$ python -q
>>> import numpy as np
>>> np.set_printoptions(precision=2, suppress=True, linewidth=160)
>>> F = np.array([[0.0, 0.0, 2.0], [0.0, 0.0, -2.0], [2.0, -2.0, 0.0]])
>>> P = np.triu(np.array([[0, 0, 2], [2, 0, 1], [2, 0, 0]]), 1) + np.eye(3)
>>> B = P @ F @ np.linalg.inv(P)
>>> np.linalg.matrix_rank(B)
np.int64(2)
>>> np.round(np.poly(B), 2) + 0
array([ 1.,  0., -8.,  0.])
>>> round(np.linalg.det(B), 2)
np.float64(0.0)
>>> B
array([[ 4., -4., -2.],
       [ 2., -2., -4.],
       [ 2., -2., -2.]])
>>> print(np.trace(B), np.trace(F))
0.0 0.0
>>> np.trace(F)
np.float64(0.0)
>>> np.allclose(F @ F.T, F.T @ F)
True
>>> round(float(np.linalg.det(F)), 2)
0.0
>>> assert F == F.T
Traceback (most recent call last):
  File "<python-input-13>", line 1, in <module>
    assert F == F.T
           ^^^^^^^^
ValueError: The truth value of an array with more than one element is ambiguous. Use a.any() or a.all()
>>> K = np.array([[7, 7, 3, 6, 4, 7, 5],
...     [-3, -3, -7, -4, -6, -3, -5],
...     [5, 5, 1, 4, 2, 5, 3],
...     [0, 0, -4, -1, -3, 0, -2],
...     [4, 4, 0, 3, 1, 4, 2]])
>>> U, sigma, Vh = np.linalg.svd(K)
>>> np.argmax(sigma[:-1] / (sigma[1:] + 1e-6)) + 1
np.int64(2)
>>> B = U[:, :2] @ np.diag(sigma[:2]) @ Vh[:2]
>>> np.linalg.matrix_rank(B)
np.int64(2)
>>> rank = np.linalg.matrix_rank(K)
>>> rank
np.int64(2)
>>> ns = np.linalg.svd(K)[2][rank:].T
>>> [int(np.linalg.matrix_rank(K[:i])) for i in range(1, len(K) + 1)]
[1, 2, 2, 2, 2]
>>> [int(np.linalg.matrix_rank(K[:, :j + 1])) for j in range(7)]
[1, 1, 2, 2, 2, 2, 2]
>>> print(np.linalg.matrix_rank(K.T @ K), np.linalg.matrix_rank(K @ K.T))
2 2
>>> X = np.loadtxt("mat.csv", delimiter=",")
>>> X
array([[ 1.,  1., -1., -1., -1., -1.,  1.,  1.],
       [ 1., -1.,  1., -1., -1.,  1., -1.,  1.],
       [ 1.,  1.,  1.,  1., -1., -1., -1., -1.],
       [ 1., -1.,  1., -1.,  1., -1.,  1., -1.]])
>>> x = np.array([-2, 2, 0, 0, 1, 1, 2, 0])
>>> (X @ x).argmax()
np.int64(0)
>>> B = X / np.sqrt((X ** 2).mean(axis=1, keepdims=True))
>>> np.linalg.matrix_rank(X - X.mean(axis=1, keepdims=True))
np.int64(4)
>>> X - X.mean(axis=1, keepdims=True)
array([[ 1.,  1., -1., -1., -1., -1.,  1.,  1.],
       [ 1., -1.,  1., -1., -1.,  1., -1.,  1.],
       [ 1.,  1.,  1.,  1., -1., -1., -1., -1.],
       [ 1., -1.,  1., -1.,  1., -1.,  1., -1.]])
>>> A = np.array([[1.1, 0.5, -1.0], [-1.54, -0.7, 1.4], [1.87, 0.85, -1.7]])
>>> x = np.array([1, 0, 1])
>>> A * x
array([[ 1.1 ,  0.  , -1.  ],
       [-1.54, -0.  ,  1.4 ],
       [ 1.87,  0.  , -1.7 ]])
>>> A @ (2 * x)
array([ 0.2 , -0.28,  0.34])
>>> print((A * x).sum(axis=1))
[ 0.1  -0.14  0.17]
>>> np.linalg.matrix_rank(A, rtol=0.1)
np.int64(1)
>>> rank = np.linalg.matrix_rank(A)
>>> print(rank)
1
>>> ns = np.linalg.svd(A)[2][rank:].T
>>> [int(np.linalg.matrix_rank(A[:, :j + 1])) for j in range(3)]
[1, 1, 1]
>>> [int(np.linalg.matrix_rank(A[:i])) for i in range(1, len(A) + 1)]
[1, 1, 1]
>>> [int(np.linalg.matrix_rank(np.delete(A, i, axis=0))) for i in range(3)]
[1, 1, 1]
>>> ns.shape
(3, 2)
